$ python -q
>>> import numpy as np
>>> np.set_printoptions(suppress=True, linewidth=160)
>>> rd = lambda a: np.round(a, 4) + 0
>>> M = np.load("test17.npy")
>>> M
array([[1, 1, 1, 0],
       [0, 0, 1, 0],
       [0, 1, 1, 0],
       [0, 0, 0, 0]])
>>> x = np.array([-4, -2, 3, 4])
>>> a = np.maximum(M @ x, 0)
>>> M.T @ a
array([0, 1, 4, 0])
>>> M * (a > 1e-9)[:, None]
array([[0, 0, 0, 0],
       [0, 0, 1, 0],
       [0, 1, 1, 0],
       [0, 0, 0, 0]])
>>> np.maximum(M @ x, 0) - np.maximum(-M @ x, 0)
array([-3,  3,  1,  0])
>>> print(a)
[0 3 1 0]
>>> m1 = np.array([[3, 9, -7, -7], [0, 4, -6, 7], [0, 0, 5, 1], [0, 0, 0, 2]])
>>> T = np.stack([m1, -3 * m1, m1[::-1]])
>>> print(rd(np.linalg.det(T)))
[ 120. 9720.  120.]
>>> print((T @ m1.T).shape)
(3, 4, 4)
>>> print(np.linalg.matrix_rank(T))
[4 4 4]
>>> arr = np.load("layer18.npy")
>>> arr
array([[13, -1, -3],
       [ 2,  4,  0],
       [-3,  3,  8]])
>>> x = np.array([3, 9, 8])
>>> rhs = arr @ x
>>> rhs
array([ 6, 42, 82])
>>> print(rd(np.linalg.solve(arr, arr[:, 1])))
[0. 1. 0.]
>>> rd(np.linalg.solve(arr, 2 * rhs))
array([ 6., 18., 16.])
>>> rd(np.linalg.solve(arr.T, arr[0]))
array([1., 0., 0.])
>>> evals, evecs = np.linalg.eig(arr)
>>> print(rd(evals))
[14.      3.6972  7.3028]
>>> rd(np.sort(np.linalg.eigvals(arr.T)))
array([ 3.6972,  7.3028, 14.    ])
>>> arr.shape
(3, 3)
>>> rd(np.linalg.svd(arr, compute_uv=False))
array([14.625 ,  7.413 ,  3.4866])
>>> np.diff(arr, axis=0)
array([[-11,   5,   3],
       [ -5,  -1,   8]])
>>> np.linalg.rank(arr)
Traceback (most recent call last):
  File "<python-input-30>", line 1, in <module>
    np.linalg.rank(arr)
    ^^^^^^^^^^^^^^
AttributeError: module 'numpy.linalg' has no attribute 'rank'
>>> rd(arr.mean(axis=0))
array([4.    , 2.    , 1.6667])
>>> rd(np.linalg.norm(arr))
np.float64(16.7631)
>>> np.abs(arr).max()
np.int64(13)
>>> F = np.load("block0.npy")
>>> rd(F)
array([[ 0.8333,  0.5   ,  0.1667, -0.1667],
       [ 0.5   , -0.5   , -0.5   ,  0.5   ],
       [ 0.1667, -0.5   ,  0.8333,  0.1667],
       [-0.1667,  0.5   ,  0.1667,  0.8333]])
>>> x = np.array([1, 3, 0, 5])
>>> rhs = F @ x
>>> rd(rhs)
array([ 1.5,  1.5, -0.5,  5.5])
>>> print(rd(np.linalg.solve(F, 3 * rhs)))
[ 3.  9.  0. 15.]
>>> np.allclose(M[:-1].T @ np.linalg.lstsq(M[:-1].T, M[-1])[0], M[-1])
True
>>> K = np.load("sample13.npy")
>>> K
array([[-3, -2, -1,  3],
       [-2, 12,  0,  3],
       [-3,  1, 18, -1],
       [-3,  0, -2,  4]])
>>> rd(np.linalg.eigvals(K).sum().real)
np.float64(31.0)
>>> np.einsum("ii->", K)
np.int64(31)
>>> rd(np.linalg.det(K[::-1]))
np.float64(-455.0)
>>> np.einsum("ij,ji->", K, K)
np.int64(493)
>>> P = np.triu(np.array([[1, 0, -1, 1], [0, 1, -2, 0], [-2, 0, 2, 1], [-2, -2, 0, 2]]), 1) + np.eye(4)
>>> M2 = P @ K @ np.linalg.inv(P)
>>> print(rd(np.linalg.det(M2)))
-455.0
>>> rd(np.poly(M2))
array([   1.,  -31.,  234.,   -1., -455.])
>>> print(np.linalg.matrix_rank(M2))
4
>>> P @ K - K @ P
array([[  0.,  -1., -27.,   9.],
       [  6.,  -2., -14.,   4.],
       [ -3.,   0.,  -3., -11.],
       [  0.,   0.,  -3.,   5.]])
>>> M2
array([[ -3.,  -3., -30.,  41.],
       [  4.,  10., -12.,  13.],
       [ -6.,   1.,  12.,  -3.],
       [ -3.,   0.,  -5.,  12.]])
